$ ipython --no-banner

In [1]: import numpy as np

In [2]: np.set_printoptions(suppress=True, linewidth=100)

In [3]: rng = np.random.default_rng(536)

In [4]: idx = rng.integers(0, 3, 4)

In [5]: data = np.array([[1, 3, 1, 1], [1, 4, 5, 8], [3, 9, 1, 6], [3, 9, 5, 7]]) * (idx[:, None] == idx)

In [6]: print(data)
[[1 0 0 0]
 [0 4 0 8]
 [0 0 1 0]
 [0 9 0 7]]

In [7]: ev, vecs = np.linalg.eig(data)

In [8]: print(ev.round(2))
[14.12 -3.12  1.    1.  ]

In [9]: print(np.round(np.sort(np.linalg.eigvals(np.linalg.inv(data))), 2))
[-0.32  0.07  1.    1.  ]

In [10]: print(np.round(np.sort(np.linalg.eigvals(data @ data)), 2))
[  1.     1.     9.71 199.29]

In [11]: print(np.prod(ev))
-44.0

In [12]: print((np.linalg.matrix_power((data != 0) + (data.T != 0) + np.eye(4), 4) > 0).astype(int))
[[1 0 0 0]
 [0 1 0 1]
 [0 0 1 0]
 [0 1 0 1]]

In [13]: print(round(float(np.linalg.det(data)), 2))
-44.0

In [14]: f, r1 = data[1], data[2]

In [15]: print(f @ r1)
0

In [16]: pr = (f @ r1) / (f @ f) * f

In [17]: print((r1 - pr) @ f)
0.0

In [18]: th = np.radians(72)

In [19]: r_ = np.eye(4)

In [20]: r_[0, 0] = r_[2, 2] = np.cos(th)

In [21]: r_[0, 2], r_[2, 0] = -np.sin(th), np.sin(th)

In [22]: print(r_.round(2))
[[ 0.31  0.   -0.95  0.  ]
 [ 0.    1.    0.    0.  ]
 [ 0.95  0.    0.31  0.  ]
 [ 0.    0.    0.    1.  ]]

In [23]: M2 = data @ r_.T

In [24]: print(np.round(np.linalg.svd(data, compute_uv=False), 2), np.round(np.linalg.svd(M2, compute_uv=False), 2))
[14.15  3.11  1.    1.  ] [14.15  3.11  1.    1.  ]

In [25]: print(np.round(np.abs(M2 - data).max(axis=0), 2))
[0.95 0.   0.95 0.  ]

In [26]: idx = rng.permutation(4)

In [27]: print(idx)
[1 2 3 0]

In [28]: M2 = r_[idx][:, idx]

In [29]: print(np.allclose(M2, r_))
False

In [30]: print(M2.round(2))
[[ 1.    0.    0.    0.  ]
 [ 0.    0.31  0.    0.95]
 [ 0.    0.    1.    0.  ]
 [ 0.   -0.95  0.    0.31]]

In [31]: print(np.round(np.linalg.det(M2), 2), round(np.linalg.det(r_[idx]), 2))
1.0 -1.0

In [32]: W0 = np.eye(13, dtype=int)[rng.permutation(13)] * np.array([-4, -6, -8, 2, -1, 9, -1, -9, 6, 8, 6, 1, -5])

In [33]: print(W0)
[[ 0  0  0  0  0  0  0  0  0  8  0  0  0]
 [-4  0  0  0  0  0  0  0  0  0  0  0  0]
 [ 0 -6  0  0  0  0  0  0  0  0  0  0  0]
 [ 0  0 -8  0  0  0  0  0  0  0  0  0  0]
 [ 0  0  0  0  0  0  0 -9  0  0  0  0  0]
 [ 0  0  0  0  0  0 -1  0  0  0  0  0  0]
 [ 0  0  0  0 -1  0  0  0  0  0  0  0  0]
 [ 0  0  0  0  0  9  0  0  0  0  0  0  0]
 [ 0  0  0  0  0  0  0  0  6  0  0  0  0]
 [ 0  0  0  2  0  0  0  0  0  0  0  0  0]
 [ 0  0  0  0  0  0  0  0  0  0  6  0  0]
 [ 0  0  0  0  0  0  0  0  0  0  0  1  0]
 [ 0  0  0  0  0  0  0  0  0  0  0  0 -5]]

In [34]: print(np.round(np.linalg.svd(W0, compute_uv=False), 2))
[9. 9. 8. 8. 6. 6. 6. 5. 4. 2. 1. 1. 1.]

In [35]: x0 = np.array([2, 3, 0, 1, 2, 3, 2, 2, 3, 1, 1, 2, 3])

In [36]: target = W0 @ x0

In [37]: c, lr = np.zeros(13), 1 / np.linalg.norm(W0, 2) ** 2

In [38]: for i in range(10):
    ...:     c -= lr * W0.T @ (W0 @ c - target)
    ...:     if i % 2 == 0: print(i, round(np.linalg.norm(W0 @ c - target), 2))
    ...: 
0 19.44
2 8.71
4 5.26
6 4.06
8 3.57

In [39]: print(c.round(2))
[1.78 2.99 0.   0.4  0.23 3.   0.23 2.   2.99 1.   1.   0.23 2.93]
